$ python -q
>>> import numpy as np
>>> from numpy import linalg as LA
>>> np.set_printoptions(precision=2, suppress=True, linewidth=120, legacy="1.25")
>>> B = np.array([[-2, -2], [5, -4], [-1, 0]])
>>> arr = np.kron(np.eye(3, dtype=int), B)
>>> arr
array([[-2, -2,  0,  0,  0,  0],
       [ 5, -4,  0,  0,  0,  0],
       [-1,  0,  0,  0,  0,  0],
       [ 0,  0, -2, -2,  0,  0],
       [ 0,  0,  5, -4,  0,  0],
       [ 0,  0, -1,  0,  0,  0],
       [ 0,  0,  0,  0, -2, -2],
       [ 0,  0,  0,  0,  5, -4],
       [ 0,  0,  0,  0, -1,  0]])
>>> x0 = np.array([0, 2, 1, 1, 1, 3])
>>> target = arr @ x0
>>> np.round(LA.pinv(arr) @ arr, 2) + 0
array([[1., 0., 0., 0., 0., 0.],
       [0., 1., 0., 0., 0., 0.],
       [0., 0., 1., 0., 0., 0.],
       [0., 0., 0., 1., 0., 0.],
       [0., 0., 0., 0., 1., 0.],
       [0., 0., 0., 0., 0., 1.]])
>>> np.round(LA.lstsq(arr, target)[0], 2) + 0
array([0., 2., 1., 1., 1., 3.])
>>> rng = np.random.default_rng(92)
>>> target = target + 0.3 * rng.normal(size=9)
>>> target
array([-4.73, -8.3 , -0.4 , -4.4 ,  0.88, -0.67, -8.22, -7.01, -1.08])
>>> beta, *_ = LA.lstsq(arr, target)
>>> beta
array([0.15, 2.25, 1.05, 1.11, 1.05, 3.06])
>>> round(LA.norm(target - arr @ beta), 2)
0.48
>>> beta.round()
array([0., 2., 1., 1., 1., 3.])
>>> [round(float(LA.norm(LA.solve(arr.T @ arr + lam * np.eye(6), arr.T @ target))), 2) for lam in (0, 1, 10, 100)]
[4.23, 3.83, 2.18, 0.55]
>>> np.round(arr.T @ (target - arr @ beta), 2) + 0
array([0., 0., 0., 0., 0., 0.])
>>> r0, r1 = arr[2], arr[8]
>>> r0 @ r0
1
>>> r0 @ r1
0
>>> pr = (r0 @ r1) / (r0 @ r0) * r0
>>> pr
array([-0.,  0.,  0.,  0.,  0.,  0.])
>>> LA.matrix_rank(np.outer(r0, r1))
1
>>> np.outer(r0, r1)
array([[0, 0, 0, 0, 1, 0],
       [0, 0, 0, 0, 0, 0],
       [0, 0, 0, 0, 0, 0],
       [0, 0, 0, 0, 0, 0],
       [0, 0, 0, 0, 0, 0],
       [0, 0, 0, 0, 0, 0]])
>>> t3 = np.stack([arr, 4 * arr, arr[::-1]])
>>> np.einsum("bij,cij->bc", t3, t3)
array([[ 150,  600,   45],
       [ 600, 2400,  180],
       [  45,  180,  150]])
>>> LA.norm(t3, axis=(1, 2))
array([12.25, 48.99, 12.25])
>>> z = rng.permutation(6)
>>> B = arr[:, z] * rng.choice([-1, 1], 6)
>>> B
array([[ 0,  2,  0,  0,  0, -2],
       [ 0,  4,  0,  0,  0,  5],
       [ 0,  0,  0,  0,  0, -1],
       [-2,  0,  0,  0, -2,  0],
       [-4,  0,  0,  0,  5,  0],
       [ 0,  0,  0,  0, -1,  0],
       [ 0,  0, -2,  2,  0,  0],
       [ 0,  0,  5,  4,  0,  0],
       [ 0,  0, -1,  0,  0,  0]])
>>> left, _, Vh = LA.svd(arr.T @ B)
>>> np.round(LA.lstsq(arr, B)[0], 2) + 0
array([[ 0.,  0.,  0.,  0.,  0.,  1.],
       [ 0., -1.,  0.,  0.,  0.,  0.],
       [ 0.,  0.,  0.,  0.,  1.,  0.],
       [ 1.,  0.,  0.,  0.,  0.,  0.],
       [ 0.,  0.,  1.,  0.,  0.,  0.],
       [ 0.,  0.,  0., -1.,  0.,  0.]])
>>> np.round(left @ Vh, 2) + 0
array([[ 0.,  0.,  0.,  0.,  0.,  1.],
       [ 0., -1.,  0.,  0.,  0.,  0.],
       [ 0.,  0.,  0.,  0.,  1.,  0.],
       [ 1.,  0.,  0.,  0.,  0.,  0.],
       [ 0.,  0.,  1.,  0.,  0.,  0.],
       [ 0.,  0.,  0., -1.,  0.,  0.]])
